% python3 -q
>>> import numpy as np
>>> np.set_printoptions(precision=2, suppress=True, linewidth=200, legacy="1.25")
>>> feats = np.array([[-3, -3, 0, 2], [0, 3, 2, 3], [0, 0, -3, -3], [0, 0, 0, -2]])
>>> feats
array([[-3, -3,  0,  2],
       [ 0,  3,  2,  3],
       [ 0,  0, -3, -3],
       [ 0,  0,  0, -2]])
>>> U, sig = np.linalg.svd(feats)
Traceback (most recent call last):
  File "<python-input-4>", line 1, in <module>
    U, sig = np.linalg.svd(feats)
    ^^^^^^
ValueError: too many values to unpack (expected 2)
>>> U, sig, VT = np.linalg.svd(feats, full_matrices=False)
>>> print((sig > 1e-8).sum())
4
>>> np.allclose(U * sig @ VT, feats)
True
>>> np.round(U.T @ feats @ VT.T, 2) + 0
array([[6.15, 0.  , 0.  , 0.  ],
       [0.  , 4.92, 0.  , 0.  ],
       [0.  , 0.  , 1.7 , 0.  ],
       [0.  , 0.  , 0.  , 1.05]])
>>> np.abs(VT[0])
array([0.09, 0.24, 0.54, 0.8 ])
>>> W0 = np.tanh(np.array([[-0.1, -0.9],
...     [0.3, 0.3],
...     [-0.7, 0.1],
...     [-0.6, -0.9],
...     [1.4, -1.5],
...     [1.8, 0.1],
...     [-0.3, -1.1],
...     [0.8, -1.7],
...     [-1.3, -0.2],
...     [1.1, -1.0],
...     [0.2, 1.2],
...     [0.3, 0.0]]) @ np.array([[-1.4, 0.2, -0.7], [0.3, -1.2, -1.5]]))
>>> print(W0)
[[-0.13  0.79  0.89]
 [-0.32 -0.29 -0.58]
 [ 0.77 -0.25  0.33]
 [ 0.52  0.74  0.94]
 [-0.98  0.97  0.85]
 [-0.99  0.24 -0.89]
 [ 0.09  0.85  0.95]
 [-0.93  0.98  0.96]
 [ 0.94 -0.02  0.84]
 [-0.95  0.89  0.62]
 [ 0.08 -0.89 -0.96]
 [-0.4   0.06 -0.21]]
>>> P = W0 @ np.linalg.solve(W0.T @ W0, W0.T)
>>> np.allclose(P @ P, P)
True
>>> m1 = np.load("w.npy")
>>> m1
array([[ 1, -1,  1],
       [ 1,  0,  0]])
>>> t3 = np.stack([m1, 5 * m1, m1[::-1]])
>>> t3.shape
(3, 2, 3)
>>> print(np.linalg.matrix_rank(t3.reshape(3, -1)))
2
>>> u = np.array([-5, 4])
>>> np.correlate(m1[0], m1[1], "full")
array([ 0,  0,  1, -1,  1])
>>> np.array([np.convolve(row, u, "same") for row in m1])
array([[-5,  9, -9],
       [-5,  4,  0]])
>>> np.polyval(u, m1[0])
array([-1,  9, -1])
>>> data = np.load("arr.npy")
>>> print(data)
[[ 9.9  58.66 30.  ]
 [ 8.01 58.72 28.41]
 [10.52 59.36 29.73]
 [ 8.79 60.41 30.03]
 [ 9.45 60.9  28.16]
 [ 9.6  61.54 30.29]
 [10.71 60.62 30.76]
 [ 9.37 58.59 30.17]
 [10.19 60.07 30.11]
 [11.52 59.96 29.88]
 [10.23 59.08 30.94]
 [11.25 59.11 30.47]
 [ 9.05 61.57 29.18]
 [10.55 59.28 29.76]
 [ 9.56 58.32 30.27]
 [10.97 60.38 29.34]
 [10.51 59.49 30.17]
 [ 8.33 60.25 28.28]
 [ 9.5  60.4  31.25]
 [11.37 60.62 30.37]]
>>> z = data[:, 2] > np.median(data[:, 2])
>>> u = data[z].mean(axis=0) - data[~z].mean(axis=0)
>>> print((((data - data.mean(axis=0)) @ u > 0) == z).mean())
0.8
>>> print(np.argsort(-np.abs(u).round(6), kind="stable"))
[2 0 1]
>>> E = np.load("case2.npy")
>>> E
array([[-2.,  2.,  0.],
       [ 1., -1.,  0.],
       [ 0.,  0.,  1.]])
>>> U, sig, VT = np.linalg.svd(E)
>>> V = VT[:(sig > 1e-8).sum()]
>>> rng = np.random.default_rng(935)
>>> x = E[0] + -2 * E[2] + rng.integers(2) * np.eye(3)[0]
>>> print(x)
[-1.  2. -2.]
>>> V.T @ V
array([[ 0.5, -0.5,  0. ],
       [-0.5,  0.5,  0. ],
       [ 0. ,  0. ,  1. ]])
>>> round(np.linalg.norm(x - V.T @ V @ x), 2)
0.71
>>> z = rng.permutation(3)
>>> z
array([1, 2, 0])
>>> Y = E[z][:, z]
>>> np.trace(Y)
-2.0
>>> round(float(np.linalg.det(Y)), 2), np.round(np.linalg.det(E[z]), 2)
(0.0, 0.0)
>>> U, sig, VT = np.linalg.svd(E)
>>> np.argmax(sig[:-1] / (sig[1:] + 1e-6)) + 1
2
>>> Y = U[:, :2] @ np.diag(sig[:2]) @ VT[:2]
>>> np.round(np.abs(E - Y).max(), 2)
0.0
>>> np.linalg.matrix_rank(E, rtol=0.05)
2
>>> np.flatnonzero(np.linalg.matrix_power((E != 0) + (E.T != 0) + np.eye(3), 3)[2])
array([2])
>>> E @ E
array([[ 6., -6.,  0.],
       [-3.,  3.,  0.],
       [ 0.,  0.,  1.]])
>>> np.sort(np.linalg.eigvals(E).real)
array([-3.,  0.,  1.])
